$ ipython --no-banner

In [1]: import numpy as np

In [2]: np.set_printoptions(precision=1, suppress=True, linewidth=120, legacy="1.25")

In [3]: Y = np.array([[5], [2], [2], [5], [8], [8]])

In [4]: W2 = np.array([[-1, -1, 1, -2, 2]])

In [5]: rng = np.random.default_rng(8292)

In [6]: M = Y @ W2 + 0.3 * rng.normal(size=(6, 5))

In [7]: M
Out[7]: 
array([[ -4.9,  -5.3,   4.8,  -9.9,  10. ],
       [ -1.8,  -1.3,   1.9,  -3.8,   3.7],
       [ -2.1,  -2.2,   2.3,  -3.6,   4.3],
       [ -5.2,  -4.9,   4.8, -10.6,  10.1],
       [ -8.6,  -8.3,   8.3, -15.7,  16.4],
       [ -8. ,  -8. ,   7.7, -15.9,  15.9]])

In [8]: A = np.array([[0.6, 0.1, 1.7, 0.1, 0.7, -1.7, 0.0, -0.2, -0.7, -2.1],
   ...:     [-0.6, -1.7, 2.6, 0.0, 0.0, -3.3, 0.5, -1.6, 1.1, -0.3],
   ...:     [-0.9, 0.3, -0.5, 0.8, 0.8, -1.8, -2.9, 1.0, 0.4, -0.6],
   ...:     [-0.5, 1.3, -0.4, 0.7, 1.4, -0.6, 1.0, 0.2, 0.2, 0.3],
   ...:     [0.4, 1.2, 1.1, 0.1, -0.7, 0.4, 0.0, 0.3, -1.6, -1.0],
   ...:     [-0.5, -0.4, 0.9, -0.3, -1.2, 0.8, 0.4, 0.3, -1.4, 0.6],
   ...:     [0.7, -0.4, 0.1, -1.3, -1.4, -0.9, 0.0, 0.6, -1.1, 0.6]])

In [9]: A
Out[9]: 
array([[ 0.6,  0.1,  1.7,  0.1,  0.7, -1.7,  0. , -0.2, -0.7, -2.1],
       [-0.6, -1.7,  2.6,  0. ,  0. , -3.3,  0.5, -1.6,  1.1, -0.3],
       [-0.9,  0.3, -0.5,  0.8,  0.8, -1.8, -2.9,  1. ,  0.4, -0.6],
       [-0.5,  1.3, -0.4,  0.7,  1.4, -0.6,  1. ,  0.2,  0.2,  0.3],
       [ 0.4,  1.2,  1.1,  0.1, -0.7,  0.4,  0. ,  0.3, -1.6, -1. ],
       [-0.5, -0.4,  0.9, -0.3, -1.2,  0.8,  0.4,  0.3, -1.4,  0.6],
       [ 0.7, -0.4,  0.1, -1.3, -1.4, -0.9,  0. ,  0.6, -1.1,  0.6]])

In [10]: vec = np.array([2, 3, 3, 0, 3, 2, 2, 3, 1, 1])

In [11]: (A * vec).sum(axis=1)
Out[11]: array([ 1.9, -8.1, -6.6,  7.8,  4.7, -0.6, -4.2])

In [12]: f, g = A[1], A[0]

In [13]: round(float(f @ f), 1)
Out[13]: 25.0

In [14]: pr = (f @ g) / (f @ f) * f

In [15]: pr
Out[15]: array([-0.2, -0.7,  1. ,  0. ,  0. , -1.3,  0.2, -0.6,  0.4, -0.1])

In [16]: np.round(np.outer(f, g), 1) + 0
Out[16]: 
array([[-0.4, -0.1, -1. , -0.1, -0.4,  1. ,  0. ,  0.1,  0.4,  1.3],
       [-1. , -0.2, -2.9, -0.2, -1.2,  2.9,  0. ,  0.3,  1.2,  3.6],
       [ 1.6,  0.3,  4.4,  0.3,  1.8, -4.4,  0. , -0.5, -1.8, -5.5],
       [ 0. ,  0. ,  0. ,  0. ,  0. ,  0. ,  0. ,  0. ,  0. ,  0. ],
       [ 0. ,  0. ,  0. ,  0. ,  0. ,  0. ,  0. ,  0. ,  0. ,  0. ],
       [-2. , -0.3, -5.6, -0.3, -2.3,  5.6,  0. ,  0.7,  2.3,  6.9],
       [ 0.3,  0. ,  0.8,  0. ,  0.4, -0.8,  0. , -0.1, -0.4, -1. ],
       [-1. , -0.2, -2.7, -0.2, -1.1,  2.7,  0. ,  0.3,  1.1,  3.4],
       [ 0.7,  0.1,  1.9,  0.1,  0.8, -1.9,  0. , -0.2, -0.8, -2.3],
       [-0.2,  0. , -0.5,  0. , -0.2,  0.5,  0. ,  0.1,  0.2,  0.6]])

In [17]: np.round(np.linalg.norm(f + g) ** 2 + np.linalg.norm(f - g) ** 2, 1)
Out[17]: 73.2

In [18]: np.round((g - pr) @ f, 1)
Out[18]: -0.0

In [19]: np.linalg.matrix_rank(np.outer(f, g))
Out[19]: 1

In [20]: np.linalg.matrix_rank(A)
Out[20]: 7

In [21]: A.sum(axis=1)
Out[21]: array([-1.5, -3.3, -3.4,  3.6,  0.2, -0.8, -3.1])

In [22]: print(round(np.linalg.norm(A), 1))
8.9

In [23]: A[7]
IndexError: index 7 is out of bounds for axis 0 with size 7


In [24]: A - A[0]
Out[24]: 
array([[ 0. ,  0. ,  0. ,  0. ,  0. ,  0. ,  0. ,  0. ,  0. ,  0. ],
       [-1.2, -1.8,  0.9, -0.1, -0.7, -1.6,  0.5, -1.4,  1.8,  1.8],
       [-1.5,  0.2, -2.2,  0.7,  0.1, -0.1, -2.9,  1.2,  1.1,  1.5],
       [-1.1,  1.2, -2.1,  0.6,  0.7,  1.1,  1. ,  0.4,  0.9,  2.4],
       [-0.2,  1.1, -0.6,  0. , -1.4,  2.1,  0. ,  0.5, -0.9,  1.1],
       [-1.1, -0.5, -0.8, -0.4, -1.9,  2.5,  0.4,  0.5, -0.7,  2.7],
       [ 0.1, -0.5, -1.6, -1.4, -2.1,  0.8,  0. ,  0.8, -0.4,  2.7]])

In [25]: Y = A / np.sqrt((A ** 2).mean(axis=1, keepdims=True))

In [26]: Y[2]
Out[26]: array([-0.7,  0.2, -0.4,  0.6,  0.6, -1.4, -2.3,  0.8,  0.3, -0.5])

In [27]: np.linalg.matrix_rank(Y) == np.linalg.matrix_rank(A)
Out[27]: True

In [28]: np.linalg.matrix_rank(A - A.mean(axis=1, keepdims=True))
Out[28]: 7

In [29]: np.linalg.norm(Y, axis=1)
Out[29]: array([3.2, 3.2, 3.2, 3.2, 3.2, 3.2, 3.2])

In [30]: Y = np.array([[-2, -3, 2, 4, 4, 5, 5, 0],
    ...:     [-2, -1, 3, 0, -4, 3, 3, -1],
    ...:     [2, 0, 4, 1, 3, -3, -3, 3],
    ...:     [0, -3, 1, 0, 2, 5, -1, 4],
    ...:     [-2, 2, 1, -3, -1, 2, 3, 3],
    ...:     [-5, 4, -1, -3, -4, -2, 4, 3],
    ...:     [0, -1, -4, -4, -5, -2, -1, 2],
    ...:     [1, 1, 1, -3, 0, 2, 2, 0]])

In [31]: Y[-1] = Y[0]

In [32]: K = Y + 0.3 * np.eye(8)

In [33]: K
Out[33]: 
array([[-1.7, -3. ,  2. ,  4. ,  4. ,  5. ,  5. ,  0. ],
       [-2. , -0.7,  3. ,  0. , -4. ,  3. ,  3. , -1. ],
       [ 2. ,  0. ,  4.3,  1. ,  3. , -3. , -3. ,  3. ],
       [ 0. , -3. ,  1. ,  0.3,  2. ,  5. , -1. ,  4. ],
       [-2. ,  2. ,  1. , -3. , -0.7,  2. ,  3. ,  3. ],
       [-5. ,  4. , -1. , -3. , -4. , -1.7,  4. ,  3. ],
       [ 0. , -1. , -4. , -4. , -5. , -2. , -0.7,  2. ],
       [-2. , -3. ,  2. ,  4. ,  4. ,  5. ,  5. ,  0.3]])

In [34]: Uu, sigma, Vt = np.linalg.svd(K, full_matrices=False)

In [35]: sigma
Out[35]: array([16.3, 12.5,  7.5,  6.8,  4.9,  3.1,  1.7,  0.1])

In [36]: np.round(Uu.T @ Uu, 1) + 0
Out[36]: 
array([[1., 0., 0., 0., 0., 0., 0., 0.],
       [0., 1., 0., 0., 0., 0., 0., 0.],
       [0., 0., 1., 0., 0., 0., 0., 0.],
       [0., 0., 0., 1., 0., 0., 0., 0.],
       [0., 0., 0., 0., 1., 0., 0., 0.],
       [0., 0., 0., 0., 0., 1., 0., 0.],
       [0., 0., 0., 0., 0., 0., 1., 0.],
       [0., 0., 0., 0., 0., 0., 0., 1.]])

In [37]: print(np.round(np.abs(Vt[0]), 1) + 0)
[0.1 0.3 0.3 0.4 0.5 0.5 0.3 0. ]

In [38]: vec = np.array([3, -2, -2, -2, -2, -1, 1, 2])

In [39]: y = K @ vec

In [40]: y
Out[40]: array([-19.1,  -4.6,  -4.6,   1.4,   2.4,   4.7,  33.3, -19.4])

In [41]: np.linalg.solve(K, y + K[:, 3])
Out[41]: array([ 3., -2., -2., -1., -2., -1.,  1.,  2.])

In [42]: np.linalg.solve(K, -3 * y)
Out[42]: array([-9.,  6.,  6.,  6.,  6.,  3., -3., -6.])

In [43]: print(np.linalg.solve(K, y))
[ 3. -2. -2. -2. -2. -1.  1.  2.]

In [44]: Uu, sigma, Vt = np.linalg.svd(K)

In [45]: sigma
Out[45]: array([16.3, 12.5,  7.5,  6.8,  4.9,  3.1,  1.7,  0.1])

In [46]: np.argmax(sigma[:-1] / (sigma[1:] + 1e-6)) + 1
Out[46]: 7

In [47]: Y = Uu[:, :7] @ np.diag(sigma[:7]) @ Vt[:7]

In [48]: np.linalg.matrix_rank(Y)
Out[48]: 7

In [49]: Y.round(1) + 0
Out[49]: 
array([[-1.7, -3. ,  2. ,  4. ,  4. ,  5. ,  5. ,  0. ],
       [-2. , -0.7,  3. ,  0. , -4. ,  3. ,  3. , -1. ],
       [ 2. ,  0. ,  4.3,  1. ,  3. , -3. , -3. ,  3. ],
       [ 0. , -3. ,  1. ,  0.3,  2. ,  5. , -1. ,  4. ],
       [-2. ,  2. ,  1. , -3. , -0.7,  2. ,  3. ,  3. ],
       [-5. ,  4. , -1. , -3. , -4. , -1.7,  4. ,  3. ],
       [ 0. , -1. , -4. , -4. , -5. , -2. , -0.7,  2. ],
       [-2. , -3. ,  2. ,  4. ,  4. ,  5. ,  5. ,  0.3]])

In [50]: print(np.linalg.matrix_rank(K, rtol=0.05))
7

In [51]: J = np.array([[2, 1, 0, 1, -2],
    ...:     [1, 2, 1, 1, 2],
    ...:     [0, 0, 0, 2, 1],
    ...:     [1, -2, -1, 1, 0],
    ...:     [1, -1, 1, -1, 0]])

In [52]: Y = J[0, 0] * J[1:] - np.outer(J[1:, 0], J[0])

In [53]: Y
Out[53]: 
array([[ 0,  3,  2,  1,  6],
       [ 0,  0,  0,  4,  2],
       [ 0, -5, -2,  1,  2],
       [ 0, -3,  2, -3,  2]])

In [54]: print(np.linalg.matrix_rank(Y), np.linalg.matrix_rank(J))
4 5

In [55]: ang = np.radians(60)

In [56]: Rm = np.eye(5)

In [57]: Rm[3, 3] = Rm[4, 4] = np.cos(ang)

In [58]: Rm[3, 4], Rm[4, 3] = -np.sin(ang), np.sin(ang)

In [59]: Rm
Out[59]: 
array([[ 1. ,  0. ,  0. ,  0. ,  0. ],
       [ 0. ,  1. ,  0. ,  0. ,  0. ],
       [ 0. ,  0. ,  1. ,  0. ,  0. ],
       [ 0. ,  0. ,  0. ,  0.5, -0.9],
       [ 0. ,  0. ,  0. ,  0.9,  0.5]])

In [60]: Y = J @ Rm.T

In [61]: round(float(np.linalg.det(Rm)), 1), np.trace(Rm)
Out[61]: (1.0, 4.0)

In [62]: np.allclose(np.linalg.norm(J, axis=1), np.linalg.norm(Y, axis=1))
Out[62]: True

In [63]: Q, Rm = np.linalg.qr(J)

In [64]: print(Q)
[[-0.8 -0.2  0.3  0.2 -0.5]
 [-0.4 -0.6 -0.2 -0.3  0.6]
 [-0.  -0.   0.  -0.9 -0.4]
 [-0.4  0.7  0.4 -0.2  0.5]
 [-0.4  0.4 -0.8  0.1 -0.2]]

In [65]: Rm
Out[65]: 
array([[-2.6, -0.4, -0.4, -1.1,  0.8],
       [ 0. , -3.1, -0.9, -0.5, -0.7],
       [ 0. ,  0. , -1.4,  1.3, -1.1],
       [ 0. ,  0. ,  0. , -2.2, -1.8],
       [ 0. ,  0. ,  0. ,  0. ,  1.8]])

In [66]: print(Q.shape, Rm.shape)
(5, 5) (5, 5)

In [67]: np.allclose(Rm.T @ Rm, J.T @ J)
Out[67]: True

In [68]: np.round(Q @ Rm, 1) + 0
Out[68]: 
array([[ 2.,  1.,  0.,  1., -2.],
       [ 1.,  2.,  1.,  1.,  2.],
       [ 0.,  0.,  0.,  2.,  1.],
       [ 1., -2., -1.,  1.,  0.],
       [ 1., -1.,  1., -1.,  0.]])

In [69]: vec = np.array([3, -3, -2, 1, -3])

In [70]: y = J @ vec

In [71]: b, lr = np.zeros(5), 1 / np.linalg.norm(J, 2) ** 2

In [72]: for i in range(12):
    ...:     b -= lr * J.T @ (J @ b - y)
    ...:     if i % 2 == 0: print(i, round(np.linalg.norm(J @ b - y), 1))
    ...: 
0 4.2
2 0.7
4 0.4
6 0.4
8 0.3
10 0.3

In [73]: b
Out[73]: array([ 2.8, -3.1, -1.7,  1.2, -3.1])

In [74]: feats = np.loadtxt("sample13.csv", delimiter=",")

In [75]: feats
Out[75]: 
array([[-2.,  2.,  1.,  2., -3., -1.],
       [ 2.,  1.,  2.,  4., -6., -2.],
       [ 1.,  2., -2.,  2., -3., -1.],
       [ 2.,  4.,  2.,  1., -6., -2.],
       [-3., -6., -3., -6.,  6.,  3.],
       [-1., -2., -1., -2.,  3., -2.]])

In [76]: [round(float(np.linalg.det(feats[:i, :i])), 2) + 0 for i in range(1, 7)]
Out[76]: [-2.0, -6.0, 27.0, -189.0, 1296.0, -4131.0]

In [77]: round(np.linalg.eigvalsh(feats).min(), 1)
Out[77]: -3.0

In [78]: Uu, sigma, Vt = np.linalg.svd(feats, full_matrices=False)

In [79]: np.round(Uu.T @ Uu, 1) + 0
Out[79]: 
array([[1., 0., 0., 0., 0., 0.],
       [0., 1., 0., 0., 0., 0.],
       [0., 0., 1., 0., 0., 0.],
       [0., 0., 0., 1., 0., 0.],
       [0., 0., 0., 0., 1., 0.],
       [0., 0., 0., 0., 0., 1.]])

In [80]: sigma / sigma[0]
Out[80]: array([1. , 0.2, 0.2, 0.2, 0.2, 0.2])

In [81]: (sigma > 1e-8).sum()
Out[81]: 6

In [82]: np.cumsum(sigma ** 2) / np.sum(sigma ** 2)
Out[82]: array([0.9, 0.9, 0.9, 0.9, 1. , 1. ])

In [83]: np.abs(Vt[0])
Out[83]: array([0.2, 0.4, 0.2, 0.4, 0.7, 0.2])

In [84]: np.round(Vt @ Vt.T, 1) + 0
Out[84]: 
array([[1., 0., 0., 0., 0., 0.],
       [0., 1., 0., 0., 0., 0.],
       [0., 0., 1., 0., 0., 0.],
       [0., 0., 0., 1., 0., 0.],
       [0., 0., 0., 0., 1., 0.],
       [0., 0., 0., 0., 0., 1.]])

In [85]: np.round(np.sqrt((sigma ** 2).sum()), 1), round(float(np.linalg.norm(feats)), 1)
Out[85]: (18.3, 18.3)

In [86]: np.round(Uu.T @ feats @ Vt.T, 1) + 0
Out[86]: 
array([[17.,  0.,  0.,  0.,  0.,  0.],
       [ 0.,  3.,  0.,  0.,  0.,  0.],
       [ 0.,  0.,  3.,  0.,  0.,  0.],
       [ 0.,  0.,  0.,  3.,  0.,  0.],
       [ 0.,  0.,  0.,  0.,  3.,  0.],
       [ 0.,  0.,  0.,  0.,  0.,  3.]])

In [87]: def softmax(z):
    ...:     e = np.exp(z - z.max(axis=-1, keepdims=True))
    ...:     return e / e.sum(axis=-1, keepdims=True)
    ...: 

In [88]: np.round(softmax(A[3] + 3), 1) + 0
Out[88]: array([0. , 0.2, 0. , 0.1, 0.2, 0. , 0.2, 0.1, 0.1, 0.1])

In [89]: softmax(A).sum(axis=1)
Out[89]: array([1., 1., 1., 1., 1., 1., 1.])

In [90]: scores = A @ A.T / np.sqrt(10)

In [91]: print(np.round(softmax(scores + np.triu(np.full(scores.shape, -np.inf), 1)), 1) + 0)
[[1.  0.  0.  0.  0.  0.  0. ]
 [0.  1.  0.  0.  0.  0.  0. ]
 [0.  0.  1.  0.  0.  0.  0. ]
 [0.1 0.1 0.1 0.7 0.  0.  0. ]
 [0.3 0.  0.  0.1 0.6 0.  0. ]
 [0.1 0.1 0.  0.  0.2 0.6 0. ]
 [0.1 0.1 0.  0.  0.1 0.2 0.5]]
